$ python -q
>>> import numpy as np
>>> from numpy import linalg as LA
>>> np.set_printoptions(precision=3, suppress=True, linewidth=140)
>>> Y = np.array([[-7, -5, -1, 3, -6, -6],
...     [-1, -9, -5, 5, 9, -8],
...     [-6, -8, -8, -1, 9, 9],
...     [0, -7, 5, -7, 7, 9],
...     [2, 4, -3, -3, -8, 6],
...     [7, -9, 5, 8, 4, -7]])
>>> Y[-1] = Y[0]
>>> E = Y + 0.05 * np.eye(6)
>>> print(E)
[[-6.95 -5.   -1.    3.   -6.   -6.  ]
 [-1.   -8.95 -5.    5.    9.   -8.  ]
 [-6.   -8.   -7.95 -1.    9.    9.  ]
 [ 0.   -7.    5.   -6.95  7.    9.  ]
 [ 2.    4.   -3.   -3.   -7.95  6.  ]
 [-7.   -5.   -1.    3.   -6.   -5.95]]
>>> left, sig, vt = LA.svd(E)
>>> print(np.argmax(sig[:-1] / (sig[1:] + 1e-6)) + 1)
5
>>> print(sig)
[23.096 21.782 13.407 10.027  3.79   0.006]
>>> Y = left[:, :5] @ np.diag(sig[:5]) @ vt[:5]
>>> print(LA.matrix_rank(Y))
5
>>> print(Y.round(3) + 0)
[[-6.949 -5.001 -0.999  3.003 -6.001 -5.998]
 [-1.    -8.95  -5.     5.     9.    -8.   ]
 [-6.    -8.    -7.95  -1.     9.     9.   ]
 [ 0.    -7.     5.    -6.95   7.     9.   ]
 [ 2.     4.    -3.    -3.    -7.95   6.   ]
 [-7.001 -4.999 -1.001  2.997 -5.999 -5.952]]
>>> print(round(float(LA.norm(E - Y) / LA.norm(E)), 3))
0.0
>>> print(LA.matrix_rank(E, rtol=0.05))
5
>>> print([round(float(x), 3) for x in LA.svd(E, compute_uv=False)[:3]])
[23.096, 21.782, 13.407]
>>> print(LA.matrix_rank(E, rtol=0.1))
5
>>> def softmax(z):
...     e = np.exp(z - z.max(axis=-1, keepdims=True))
...     return e / e.sum(axis=-1, keepdims=True)
... 
>>> print(np.round(softmax(10 * E[3]), 3) + 0)
[0. 0. 0. 0. 0. 1.]
>>> att = E @ E.T / np.sqrt(6)
>>> print(np.round(softmax(att)[3] @ E, 3) + 0)
[ 0.   -7.    5.   -6.95  7.    9.  ]
>>> print(np.round(softmax(att), 3) + 0)
[[0.495 0.    0.    0.    0.    0.505]
 [0.    1.    0.    0.    0.    0.   ]
 [0.    0.    1.    0.    0.    0.   ]
 [0.    0.    0.    1.    0.    0.   ]
 [0.    0.    0.    0.    1.    0.   ]
 [0.495 0.    0.    0.    0.    0.505]]
>>> print(softmax(att).round(6).argmax(axis=1))
[5 1 2 3 4 5]
>>> print(np.round(softmax(att + np.triu(np.full(att.shape, -np.inf), 1)), 3) + 0)
[[1.    0.    0.    0.    0.    0.   ]
 [0.    1.    0.    0.    0.    0.   ]
 [0.    0.    1.    0.    0.    0.   ]
 [0.    0.    0.    1.    0.    0.   ]
 [0.    0.    0.    0.    1.    0.   ]
 [0.495 0.    0.    0.    0.    0.505]]
>>> arr = np.loadtxt("a.csv", delimiter=",")
>>> print(arr)
[[  0.049   1.203 -15.803]
 [  0.952   1.425   0.069]
 [  0.294  -2.827 -12.529]
 [ -0.031  -1.346  -9.465]
 [  0.075   0.167   2.649]
 [ -0.541   0.098 -13.2  ]
 [  0.492   0.485  -0.193]
 [ -0.129   1.099  -0.603]
 [ -0.005  -0.89  -16.106]
 [  0.48   -1.357  -3.288]
 [  0.023  -1.552   6.075]
 [  0.66   -0.436   6.786]
 [  0.055   1.811  16.897]
 [  0.014  -1.358  -5.11 ]
 [ -0.275   0.743   1.998]
 [ -0.142   3.049 -17.531]
 [  0.289  -4.408   3.897]]
>>> cen = arr - arr.mean(axis=0)
>>> left, sig, vt = LA.svd(cen, full_matrices=False)
>>> print(np.abs(vt[0]).argmax())
2
>>> print(LA.matrix_rank(cen))
3
>>> print(np.abs(left[:, 0]).argmax())
12
>>> print(sig)
[38.583  7.305  1.361]
